$ ipython --no-banner

In [1]: import numpy as np

In [2]: import numpy.linalg as la

In [3]: np.set_printoptions(suppress=True, linewidth=120)

In [4]: data = np.load("m.npy")

In [5]: data
Out[5]: 
array([[-0.774, -0.254, -0.935,  0.949, -0.05 ],
       [-1.   ,  0.09 , -1.   ,  0.995,  0.963],
       [ 0.978,  0.988,  1.   , -0.388, -0.701],
       [ 0.859, -0.405, -0.578,  0.967, -0.811],
       [ 0.77 ,  0.997,  1.   ,  0.327,  0.744],
       [-0.282, -0.957, -0.997,  0.896, -0.635],
       [ 0.901, -0.731, -0.446,  0.766, -0.53 ],
       [-0.999,  0.845, -0.876, -0.478,  0.537],
       [ 1.   , -0.572,  0.997,  0.854, -0.731],
       [ 0.749, -0.999, -1.   ,  0.991, -0.885],
       [ 0.   ,  0.843,  0.978, -0.962,  0.446],
       [ 0.999, -0.998,  0.31 , -1.   , -0.592],
       [ 0.975,  0.996,  1.   ,  0.923, -0.578],
       [-0.8  ,  0.991,  1.   , -0.997,  0.984],
       [ 0.915,  0.984,  0.999,  0.896,  0.726],
       [ 0.264,  0.874,  0.523,  0.941, -0.843],
       [-0.991, -0.987, -1.   ,  0.874,  0.02 ],
       [ 0.986, -0.8  ,  0.31 , -0.933, -0.951],
       [-0.887, -1.   , -1.   ,  0.954, -0.273],
       [ 0.397,  0.985,  1.   ,  0.282,  0.99 ],
       [ 1.   , -0.98 , -0.716,  0.995, -0.944],
       [ 0.837,  0.998,  1.   , -0.824,  0.762],
       [ 0.995,  0.998,  1.   , -0.983, -0.848],
       [-0.804, -0.986, -1.   ,  0.98 , -0.843],
       [-0.992,  0.99 ,  0.996, -0.996,  0.991],
       [-0.986, -0.905, -1.   ,  0.961,  0.139],
       [ 0.976, -0.93 , -0.363, -0.84 , -0.845],
       [ 0.994, -0.782,  0.992, -1.   , -0.264],
       [-0.954, -0.945, -0.987, -0.963,  0.635]])

In [6]: C2 = np.cov(data, rowvar=False)

In [7]: np.argsort(-data.std(axis=0).round(6), kind="stable")
Out[7]: array([2, 1, 3, 0, 4])

In [8]: np.median(data, axis=0)
Out[8]: array([ 0.749, -0.405,  0.31 ,  0.766, -0.273])

In [9]: round(np.corrcoef(data[:, 4], data[:, 2])[0, 1], 3)
Out[9]: np.float64(0.211)

In [10]: np.round(la.svd(data, compute_uv=False), 3)
Out[10]: array([7.062, 5.557, 4.183, 2.105, 1.692])

In [11]: np.round(data.mean(axis=0), 3)
Out[11]: array([ 0.177, -0.057,  0.042,  0.144, -0.117])

In [12]: np.zeros(29, 5)
TypeError: Cannot interpret '5' as a data type


In [13]: sig = 20 * 0.2 ** np.arange(4)

In [14]: rng = np.random.default_rng(91)

In [15]: m1 = rng.normal(size=(11, 4)) * rng.permutation(sig)

In [16]: m1.round(3)
Out[16]: 
array([[  0.098,  14.49 ,  -5.248,  -0.081],
       [  0.479,  -4.312,  -1.217,  -0.039],
       [ -0.497, -11.846,   2.636,   0.118],
       [  0.063,  28.177,  -3.335,   0.096],
       [  0.698,  36.967,   2.052,  -0.024],
       [  0.541,   1.46 ,   2.145,   0.164],
       [  0.201,   0.089,   1.923,   0.069],
       [ -0.368, -15.084,   5.16 ,   0.13 ],
       [  0.437,  11.937,   6.112,   0.078],
       [ -0.198,  20.931,   2.975,   0.23 ],
       [  1.19 ,  -3.217,  -2.546,  -0.209]])

In [17]: def softmax(z):
    ...:     e = np.exp(z - z.max(axis=-1, keepdims=True))
    ...:     return e / e.sum(axis=-1, keepdims=True)
    ...: 

In [18]: np.round(softmax(m1[2]), 3) + 0
Out[18]: array([0.039, 0.   , 0.89 , 0.072])

In [19]: np.round(softmax(m1[2] + 4), 3) + 0
Out[19]: array([0.039, 0.   , 0.89 , 0.072])

In [20]: np.round(softmax(m1).sum(axis=1), 3)
Out[20]: array([1., 1., 1., 1., 1., 1., 1., 1., 1., 1., 1.])

In [21]: S = m1 @ m1.T / np.sqrt(4)

In [22]: softmax(S).round(6).argmax(axis=1)
Out[22]: array([4, 7, 7, 4, 4, 4, 8, 7, 4, 4, 7])
